$ ipython --no-banner

In [1]: import numpy as np

In [2]: np.set_printoptions(precision=1, suppress=True, linewidth=200, floatmode="fixed")

In [3]: rnd = lambda a: np.round(a, 1) + 0

In [4]: J = np.loadtxt("layer5.csv", delimiter=",")

In [5]: J
Out[5]: 
array([[ 0.0, -3.0],
       [-3.0,  0.0]])

In [6]: t = np.radians(45)

In [7]: R = np.eye(2)

In [8]: R[0, 0] = R[1, 1] = np.cos(t)

In [9]: R[0, 1], R[1, 0] = -np.sin(t), np.sin(t)

In [10]: rnd(R)
Out[10]: 
array([[ 0.7, -0.7],
       [ 0.7,  0.7]])

In [11]: A2 = J @ R.T

In [12]: np.allclose(J @ J.T, A2 @ A2.T)
Out[12]: True

In [13]: rnd(np.linalg.svd(J, compute_uv=False)), rnd(np.linalg.svd(A2, compute_uv=False))
Out[13]: (array([3.0, 3.0]), array([3.0, 3.0]))

In [14]: T = np.stack([J, -3 * J, J[::-1]])

In [15]: T.shape
Out[15]: (3, 2, 2)

In [16]: np.linalg.matrix_rank(T)
Out[16]: array([2, 2, 2])

In [17]: np.linalg.matrix_rank(T.reshape(3, -1))
Out[17]: np.int64(2)

In [18]: f, r1 = J[0], J[1]

In [19]: f @ f
Out[19]: np.float64(9.0)

In [20]: f @ r1
Out[20]: np.float64(0.0)

In [21]: pr = (f @ r1) / (f @ f) * f

In [22]: pr
Out[22]: array([ 0.0, -0.0])

In [23]: (r1 - pr) @ f
Out[23]: np.float64(0.0)

In [24]: A = np.array([[0, 0, 3],
    ...:     [0, 0, 3],
    ...:     [0, 0, 1],
    ...:     [0, 0, 1],
    ...:     [2, 0, 5],
    ...:     [0, 0, 1],
    ...:     [0, 0, 1],
    ...:     [0, 0, 3],
    ...:     [0, 0, 0],
    ...:     [0, 0, 3],
    ...:     [5, 2, 7],
    ...:     [5, 2, 7],
    ...:     [5, 2, 7],
    ...:     [5, 2, 7],
    ...:     [2, 0, 5],
    ...:     [2, 0, 5],
    ...:     [0, 0, 1]])

In [25]: x = np.array([0, 0, 0])

In [26]: target = A @ x

In [27]: rnd(np.linalg.pinv(A) @ A)
Out[27]: 
array([[1.0, 0.0, 0.0],
       [0.0, 1.0, 0.0],
       [0.0, 0.0, 1.0]])

In [28]: rng = np.random.default_rng(80)

In [29]: target = target + 0.3 * rng.normal(size=17)

In [30]: rnd(target)
Out[30]: array([ 0.3, -0.1, -0.2, -0.4, -0.4,  0.8,  0.0,  0.0,  0.3,  0.1, -0.3, -0.3,  0.1, -0.2,  0.3, -0.2, -0.3])

In [31]: c, *_ = np.linalg.lstsq(A, target)

In [32]: rnd(A.T @ (target - A @ c))
Out[32]: array([0.0, 0.0, 0.0])

In [33]: [round(float(np.linalg.norm(np.linalg.solve(A.T @ A + lam * np.eye(3), A.T @ target))), 2) for lam in (0, 1, 10, 100)]
Out[33]: [0.12, 0.07, 0.03, 0.01]

In [34]: t = np.sort(rng.uniform(-2, 2, 27))

In [35]: m1 = np.c_[t, t ** 2, t ** 3] @ np.array([[2, 3, 2], [2, 0, 1], [3, 0, 1]])

In [36]: rnd(m1)
Out[36]: 
array([[-11.9,  -5.0,  -5.3],
       [ -8.3,  -4.4,  -4.0],
       [ -6.6,  -4.1,  -3.4],
       [ -6.4,  -4.0,  -3.3],
       [ -6.2,  -4.0,  -3.2],
       [ -2.5,  -2.8,  -1.8],
       [ -2.3,  -2.6,  -1.7],
       [ -2.0,  -2.5,  -1.6],
       [ -1.3,  -2.0,  -1.2],
       [ -1.1,  -1.8,  -1.1],
       [ -1.0,  -1.6,  -0.9],
       [ -0.3,  -0.6,  -0.4],
       [ -0.1,  -0.1,  -0.1],
       [  0.0,   0.0,   0.0],
       [  0.2,   0.3,   0.2],
       [  0.8,   0.9,   0.7],
       [  1.9,   1.5,   1.4],
       [  2.4,   1.7,   1.7],
       [  2.6,   1.8,   1.8],
       [  2.8,   1.9,   1.9],
       [  6.5,   2.9,   3.8],
       [  6.8,   3.0,   3.9],
       [  8.0,   3.2,   4.5],
       [ 12.4,   3.9,   6.4],
       [ 13.5,   4.0,   6.9],
       [ 25.0,   5.2,  11.6],
       [ 32.2,   5.7,  14.5]])

In [37]: A2 = m1 + rng.integers(-2, 3, (27, 1)) @ rng.integers(-2, 3, (1, 3))

In [38]: rnd(A2)
Out[38]: 
array([[-7.9, -1.0, -3.3],
       [-4.3, -0.4, -2.0],
       [-6.6, -4.1, -3.4],
       [-2.4,  0.0, -1.3],
       [-6.2, -4.0, -3.2],
       [-4.5, -4.8, -2.8],
       [ 1.7,  1.4,  0.3],
       [-2.0, -2.5, -1.6],
       [-1.3, -2.0, -1.2],
       [ 2.9,  2.2,  0.9],
       [-3.0, -3.6, -1.9],
       [-2.3, -2.6, -1.4],
       [-0.1, -0.1, -0.1],
       [ 0.0,  0.0,  0.0],
       [-1.8, -1.7, -0.8],
       [-3.2, -3.1, -1.3],
       [ 3.9,  3.5,  2.4],
       [ 4.4,  3.7,  2.7],
       [-1.4, -2.2, -0.2],
       [ 4.8,  3.9,  2.9],
       [ 8.5,  4.9,  4.8],
       [ 6.8,  3.0,  3.9],
       [10.0,  5.2,  5.5],
       [ 8.4, -0.1,  4.4],
       [ 9.5,  0.0,  4.9],
       [27.0,  7.2, 12.6],
       [34.2,  7.7, 15.5]])

In [39]: np.linalg.matrix_rank(A2 - m1, tol=1e-8)
Out[39]: np.int64(1)

In [40]: P = A2 @ np.linalg.solve(A2.T @ A2, A2.T)

In [41]: rnd(np.diag(P))
Out[41]: array([0.1, 0.0, 0.1, 0.0, 0.1, 0.1, 0.1, 0.1, 0.1, 0.1, 0.1, 0.0, 0.0, 0.0, 0.0, 0.1, 0.1, 0.1, 0.1, 0.1, 0.1, 0.1, 0.1, 0.2, 0.2, 0.3, 0.6])

In [42]: np.allclose(P @ P, P)
Out[42]: True

In [43]: rnd(np.linalg.eigvalsh(P))
Out[43]: array([0.0, 0.0, 0.0, 0.0, 0.0, 0.0, 0.0, 0.0, 0.0, 0.0, 0.0, 0.0, 0.0, 0.0, 0.0, 0.0, 0.0, 0.0, 0.0, 0.0, 0.0, 0.0, 0.0, 0.0, 1.0, 1.0, 1.0])

In [44]: G = np.cov(m1, rowvar=False)

In [45]: rnd(np.linalg.eigvalsh(G)[::-1])
Out[45]: array([120.1,   1.9,   0.0])

In [46]: G.shape
Out[46]: (3, 3)

In [47]: rnd(np.corrcoef(m1.T))
Out[47]: 
array([[1.0, 0.9, 1.0],
       [0.9, 1.0, 0.9],
       [1.0, 0.9, 1.0]])

In [48]: rnd(G)
Out[48]: 
array([[91.1, 26.8, 43.6],
       [26.8,  9.9, 13.4],
       [43.6, 13.4, 21.1]])

In [49]: rnd(np.corrcoef(m1[:, 1], m1[:, 2])[0, 1])
Out[49]: np.float64(0.9)

In [50]: rnd(np.median(m1, axis=0))
Out[50]: array([0.0, 0.0, 0.0])

In [51]: rnd(m1.std(axis=0))
Out[51]: array([9.4, 3.1, 4.5])

In [52]: feats = np.array([[0, 5, 0], [5, 4, 3], [4, 5, 5]])

In [53]: ev, evecs = np.linalg.eigh(J)

In [54]: np.abs(evecs[:, -1]).round(6).argmax()
Out[54]: np.int64(0)

In [55]: rnd(evecs.T @ evecs)
Out[55]: 
array([[1.0, 0.0],
       [0.0, 1.0]])

In [56]: np.unique(ev.round(6) + 0, return_counts=True)[1]
Out[56]: array([1, 1])

In [57]: ev.sum(), np.trace(J)
Out[57]: (np.float64(0.0), np.float64(0.0))

In [58]: ev
Out[58]: array([-3.0,  3.0])

In [59]: rnd(np.abs(evecs[:, -1]))
Out[59]: array([0.7, 0.7])

In [60]: rnd(evecs @ np.diag(ev) @ evecs.T)
Out[60]: 
array([[ 0.0, -3.0],
       [-3.0,  0.0]])

In [61]: (ev > 1e-8).sum(), (ev < -1e-8).sum()
Out[61]: (np.int64(1), np.int64(1))

In [62]: rnd(np.linalg.eigvalsh(J @ J))
Out[62]: array([9.0, 9.0])

In [63]: rnd(np.linalg.svd(J, compute_uv=False))
Out[63]: array([3.0, 3.0])

In [64]: arr = np.array([[0, -3, 2], [0, 0, 2], [0, 0, 0]])

In [65]: arr
Out[65]: 
array([[ 0, -3,  2],
       [ 0,  0,  2],
       [ 0,  0,  0]])

In [66]: Uu, sigma, VT = np.linalg.svd(arr)

In [67]: np.argmax(sigma[:-1] / (sigma[1:] + 1e-6)) + 1
Out[67]: np.int64(2)

In [68]: rnd(sigma)
Out[68]: array([3.8, 1.6, 0.0])

In [69]: A2 = Uu[:, :2] @ np.diag(sigma[:2]) @ VT[:2]

In [70]: rnd(A2)
Out[70]: 
array([[ 0.0, -3.0,  2.0],
       [ 0.0,  0.0,  2.0],
       [ 0.0,  0.0,  0.0]])

In [71]: np.linalg.matrix_rank(A2)
Out[71]: np.int64(2)

In [72]: rnd(np.linalg.norm(arr - A2) / np.linalg.norm(arr))
Out[72]: np.float64(0.0)

In [73]: rnd(np.abs(arr - A2).max())
Out[73]: np.float64(0.0)

In [74]: M = np.eye(3, dtype=int)[rng.permutation(3)]

In [75]: M
Out[75]: 
array([[0, 0, 1],
       [1, 0, 0],
       [0, 1, 0]])

In [76]: np.allclose(M, M.T)
Out[76]: False

In [77]: np.linalg.matrix_power(M, 3)
Out[77]: 
array([[1, 0, 0],
       [0, 1, 0],
       [0, 0, 1]])

In [78]: rnd(np.sort(np.abs(np.linalg.eigvals(M))))
Out[78]: array([1.0, 1.0, 1.0])

In [79]: (M + M.T) / 2
Out[79]: 
array([[0.0, 0.5, 0.5],
       [0.5, 0.0, 0.5],
       [0.5, 0.5, 0.0]])

In [80]: (M - M.T) / 2
Out[80]: 
array([[ 0.0, -0.5,  0.5],
       [ 0.5,  0.0, -0.5],
       [-0.5,  0.5,  0.0]])

In [81]: rnd(np.abs(np.linalg.eigvals(M)).max())
Out[81]: np.float64(1.0)

In [82]: assert M == M.T
Traceback (most recent call last):
  Cell In[82], line 1
    assert M == M.T
ValueError: The truth value of an array with more than one element is ambiguous. Use a.any() or a.all()


In [83]: X = np.load("w.npy")

In [84]: X
Out[84]: 
array([[ 0.7,  0.2, -1.3, 38.0],
       [ 0.3,  0.7,  0.6, -6.0],
       [-1.1, -0.6,  1.4, 10.0]])

In [85]: f = np.array([-2, 0])

In [86]: A2 = J + np.outer(f, np.eye(2)[1])

In [87]: np.linalg.matrix_rank(np.linalg.inv(A2) - np.linalg.inv(J), tol=1e-8)
Out[87]: np.int64(1)

In [88]: rnd(np.linalg.det(A2) / np.linalg.det(J)), rnd(1 + np.linalg.solve(J, f)[1])
Out[88]: (np.float64(1.7), np.float64(1.7))

In [89]: def softmax(z):
    ...:     e = np.exp(z - z.max(axis=-1, keepdims=True))
    ...:     return e / e.sum(axis=-1, keepdims=True)
    ...: 

In [90]: rnd(softmax(X[0] + -1))
Out[90]: array([0.0, 0.0, 0.0, 1.0])

In [91]: S = X @ X.T / np.sqrt(4)

In [92]: rnd(softmax(S + np.triu(np.full(S.shape, -np.inf), 1)))
Out[92]: 
array([[1.0, 0.0, 0.0],
       [0.0, 1.0, 0.0],
       [1.0, 0.0, 0.0]])

In [93]: f = np.array([2, 2])

In [94]: F = 2 * np.eye(2) + np.outer(f, f)

In [95]: F
Out[95]: 
array([[6.0, 4.0],
       [4.0, 6.0]])

In [96]: ev, evecs = np.linalg.eig(F)

In [97]: np.prod(ev)
Out[97]: np.float64(20.0)

In [98]: ev
Out[98]: array([10.0,  2.0])

In [99]: rnd(np.sort(np.linalg.eigvals(F @ F)))
Out[99]: array([  4.0, 100.0])

In [100]: F @ evecs[:, 0] - ev[0] * evecs[:, 0]
Out[100]: array([0.0, 0.0])
